% ipython --no-banner

In [1]: import numpy as np

In [2]: np.set_printoptions(precision=3, suppress=True, linewidth=160, sign=" ")

In [3]: tidy = lambda a: np.round(a, 3) + 0

In [4]: J = np.load("mat.npy")

In [5]: print(J)
[[ 1.05 -3.   -4.    4.   -7.  ]
 [-1.    8.05  1.   -3.    6.  ]
 [ 8.    0.    8.05  5.    3.  ]
 [ 3.   -5.   -5.   -8.95 -5.  ]
 [ 1.   -3.   -4.    4.   -6.95]]

In [6]: left, sig, vt = np.linalg.svd(J, full_matrices=False)

In [7]: print(tidy(np.sqrt((sig ** 2).sum())), tidy(np.linalg.norm(J)))
24.902 24.902

In [8]: print(tidy(vt @ vt.T))
[[ 1.  0.  0.  0.  0.]
 [ 0.  1.  0.  0.  0.]
 [ 0.  0.  1.  0.  0.]
 [ 0.  0.  0.  1.  0.]
 [ 0.  0.  0.  0.  1.]]

In [9]: print(tidy(left.T @ J @ vt.T))
[[ 18.191   0.      0.      0.      0.   ]
 [  0.     13.562   0.      0.      0.   ]
 [  0.      0.      9.345   0.      0.   ]
 [  0.      0.      0.      4.236   0.   ]
 [  0.      0.      0.      0.      0.014]]

In [10]: print(tidy(left.T @ left))
[[ 1.  0.  0.  0.  0.]
 [ 0.  1.  0.  0.  0.]
 [ 0.  0.  1.  0.  0.]
 [ 0.  0.  0.  1.  0.]
 [ 0.  0.  0.  0.  1.]]

In [11]: print(np.argsort(-np.linalg.norm(J, axis=0).round(6), kind="stable")[:3])
[ 4  3  2]

In [12]: print(np.linalg.cond(J) > 100)
True

In [13]: print(np.linalg.matrix_rank(J, rtol=0.1))
4

In [14]: proj = np.triu(np.array([[1, 1, -1, -5, -1],
    ...:     [4, 4, 2, -1, -3],
    ...:     [2, -2, -4, 0, 3],
    ...:     [1, 5, -2, 4, -2],
    ...:     [2, -3, -3, 1, -2]]), 1) + np.eye(5)

In [15]: Y = proj @ J @ np.linalg.inv(proj)

In [16]: print(tidy(np.linalg.det(Y)))
-140.763

In [17]: print(tidy(Y))
[[ -23.95   57.   -120.    -26.    483.  ]
 [   9.     13.05   17.     62.    159.  ]
 [  11.    -20.     47.05   52.   -104.  ]
 [   1.      0.      4.    -11.95  -26.  ]
 [   1.     -4.      5.      5.    -22.95]]

In [18]: print(np.linalg.matrix_rank(Y))
5

In [19]: print(np.trace(Y), tidy(np.trace(J)))
1.25 1.25

In [20]: Y = np.array([[-7, -6, -2], [-9, -2, -2], [-9, -7, -3], [-4, 1, 9], [-6, 2, 2]])

In [21]: print(np.linalg.matrix_rank(np.vstack([J, Y.T])))
5

In [22]: print(tidy(np.einsum("ij,ij->i", J, J)))
[  91.102  111.803  162.802  164.102   90.303]

In [23]: print(np.vstack([J, Y.T]).shape)
(8, 5)

In [24]: print(np.linalg.matrix_rank(J @ Y))
3

In [25]: f = np.array([1, 2, -1])

In [26]: print(tidy(np.cross(J[2, :3], J[0, :3])))
[ 24.15   40.452 -24.   ]

In [27]: print(tidy(np.correlate(J[2], J[0], "full")))
[-56.     32.    -88.35  -26.8   -24.8   -32.15  -18.548  -3.75    3.15 ]

In [28]: print(tidy(np.convolve(J[2], f)))
[ 8.   16.    0.05 21.1   4.95  1.   -3.  ]
